$ python3 -q
>>> import numpy as np
>>> np.set_printoptions(precision=1, suppress=True, linewidth=100, sign=" ")
>>> def rd(a):
...     return np.round(a, 1) + 0
... 
>>> mat = np.load("test11.npy")
>>> mat
array([[  9,   3,   8,   6,   6],
       [  0,   0,   0,   0,   0],
       [  5,   0,   8,   0,   0],
       [  3,   3,   0,   3,   0],
       [  5,   0,   5,   2,   1],
       [ 11,   6,   8,   9,   9],
       [  5,   0,   5,   2,   1],
       [  1,   3,   0,   2,   0],
       [  5,   0,   8,   0,   0],
       [  0,   0,   0,   0,   0],
       [  3,   0,   2,   1,   0],
       [  3,   0,   8,   0,   0],
       [  0,   0,   2,   0,   0],
       [  5,   0,   5,   2,   1],
       [  1,   0,   0,   0,   0],
       [  9,   6,   5,   8,   7],
       [  7,   3,   5,   5,   4],
       [  9,   6,   5,   8,   7],
       [  5,   6,   0,   6,   3],
       [  1,   0,   5,   0,   0],
       [  1,   0,   0,   0,   0],
       [  7,   6,   2,   7,   5],
       [  0,   0,   2,   0,   0],
       [  3,   6,   0,   5,   1],
       [  0,   0,   0,   0,   0],
       [  9,   3,   8,   6,   6],
       [  0,   0,   0,   0,   0],
       [  3,   0,   5,   0,   0],
       [  7,   0,   8,   3,   3],
       [  5,   3,   2,   4,   2],
       [  3,   3,   0,   3,   0],
       [  1,   0,   0,   0,   0],
       [  5,   3,   2,   4,   2],
       [  7,   3,   5,   5,   4],
       [ 11,   6,   8,   9,   9],
       [  0,   0,   0,   0,   0],
       [  0,   0,   0,   0,   0],
       [  0,   0,   0,   0,   0],
       [  3,   6,   0,   5,   1],
       [  5,   6,   0,   6,   3],
       [  1,   0,   5,   0,   0],
       [  3,   0,   5,   0,   0],
       [  5,   0,   8,   0,   0],
       [  0,   0,   2,   0,   0],
       [  1,   0,   2,   0,   0],
       [  0,   0,   0,   0,   0],
       [  1,   0,   0,   0,   0],
       [  1,   0,   5,   0,   0],
       [  1,   0,   0,   0,   0]])
>>> Q, V = np.linalg.qr(mat[:, :2])[0], np.linalg.qr(mat[:, 2:])[0]
>>> sv = np.linalg.svd(Q.T @ V, compute_uv=False)
>>> print((sv > 0.9).sum())
1
>>> print(rd(np.linalg.norm(Q @ Q.T - V @ V.T, 2)))
1.0
>>> rd(sv)
array([ 1. ,  0.9])
>>> M2 = np.c_[mat[:, :3] @ np.array([[1, 2, -1], [-1, 0, 3], [1, -1, 2]]), np.array([4, 0, 1, 1, 0, 1, 2, 1, 2, 4, 2, 2, 4, 2, 5, 1, 3, 4, 4, 1, 1, 2, 3, 0, 1, 4, 5, 5, 2, 2, 5, 1, 3, 2, 0, 1, 4, 0, 1, 0, 3, 5, 2, 2, 0, 4, 3, 2, 1])]
>>> M2
array([[14, 10, 16,  4],
       [ 0,  0,  0,  0],
       [13,  2, 11,  1],
       [ 0,  6,  6,  1],
       [10,  5,  5,  0],
       [13, 14, 23,  1],
       [10,  5,  5,  2],
       [-2,  2,  8,  1],
       [13,  2, 11,  2],
       [ 0,  0,  0,  4],
       [ 5,  4,  1,  2],
       [11, -2, 13,  2],
       [ 2, -2,  4,  4],
       [10,  5,  5,  2],
       [ 1,  2, -1,  5],
       [ 8, 13, 19,  1],
       [ 9,  9, 12,  3],
       [ 8, 13, 19,  4],
       [-1, 10, 13,  4],
       [ 6, -3,  9,  1],
       [ 1,  2, -1,  1],
       [ 3, 12, 15,  2],
       [ 2, -2,  4,  3],
       [-3,  6, 15,  0],
       [ 0,  0,  0,  1],
       [14, 10, 16,  4],
       [ 0,  0,  0,  5],
       [ 8,  1,  7,  5],
       [15,  6,  9,  2],
       [ 4,  8,  8,  2],
       [ 0,  6,  6,  5],
       [ 1,  2, -1,  1],
       [ 4,  8,  8,  3],
       [ 9,  9, 12,  2],
       [13, 14, 23,  0],
       [ 0,  0,  0,  1],
       [ 0,  0,  0,  4],
       [ 0,  0,  0,  0],
       [-3,  6, 15,  1],
       [-1, 10, 13,  0],
       [ 6, -3,  9,  3],
       [ 8,  1,  7,  5],
       [13,  2, 11,  2],
       [ 2, -2,  4,  2],
       [ 3,  0,  3,  0],
       [ 0,  0,  0,  4],
       [ 1,  2, -1,  3],
       [ 6, -3,  9,  2],
       [ 1,  2, -1,  1]])
>>> rd(np.linalg.norm(np.linalg.qr(mat)[0].T @ M2, axis=0) ** 2 / ((M2 ** 2).sum(axis=0) + 1e-12))
array([ 1. ,  1. ,  1. ,  0.4])
>>> print(rd(np.linalg.norm(M2 - mat @ np.linalg.lstsq(mat, M2)[0], axis=0)))
[  0.    0.    0.   14.4]
>>> np.linalg.matrix_rank(M2)
np.int64(4)
>>> z = mat[:, 2] > np.median(mat[:, 2])
>>> u = mat[z].mean(axis=0) - mat[~z].mean(axis=0)
>>> rd(u)
array([ 4. ,  0.1,  5.7,  1.5,  2.2])
>>> rd((((mat - mat.mean(axis=0)) @ u > 0) == z).mean())
np.float64(0.9)
>>> W0 = np.loadtxt("block12.csv", delimiter=",")
>>> W0
array([[-0.7, -0.2,  0. , -0.6, -1.2,  1.2, -1.2],
       [ 0.9,  0.9,  1.1, -0.5, -0.8,  2.9,  0.3],
       [ 0.1, -0.5,  1. , -0.7, -0.1,  0.6,  1.1],
       [-0.8,  0.3, -1.5, -0.1,  0.8, -0.1,  0.9],
       [-0.4, -0.2,  0.1, -3.6,  0.1, -0.1, -0.4],
       [ 1. ,  1.1,  0.3, -0.3, -1.1, -0.2, -0.1],
       [-1.5, -0.6, -0.5,  2.4,  0.8,  0.8,  0.1],
       [ 0.3, -1.7,  0.8, -0.4,  2.3,  0.2,  0.7],
       [ 0.7,  0.5,  1.1, -0.5, -0.7,  2.6,  0.5],
       [-0.5,  0.1,  0.9,  0.3,  0.8, -0.4, -0.1],
       [ 0.7,  0.2,  0.6,  0.2,  0. , -1.4,  0.4],
       [ 0.9, -1.1, -0.3,  0.4, -0.8,  1. , -0.2]])
>>> x = np.array([-1, -1, 0, -2, -1, -1, 0])
>>> rhs = W0 @ x
>>> print(rd(np.linalg.lstsq(W0, rhs)[0]))
[-1. -1.  0. -2. -1. -1.  0.]
>>> rng = np.random.default_rng(986959)
>>> rhs = rhs + 0.3 * rng.normal(size=12)
>>> print(rd(rhs))
[ 2.3 -3.   0.8 -0.1  7.5 -0.1 -3.4 -0.8 -2.3 -0.9  0.  -1. ]
>>> b, *_ = np.linalg.lstsq(W0, rhs)
>>> print(rd(b))
[-1.2 -0.9 -0.1 -1.8 -1.1 -1.  -0.2]
>>> rd(np.linalg.norm(rhs - W0 @ b))
np.float64(0.6)
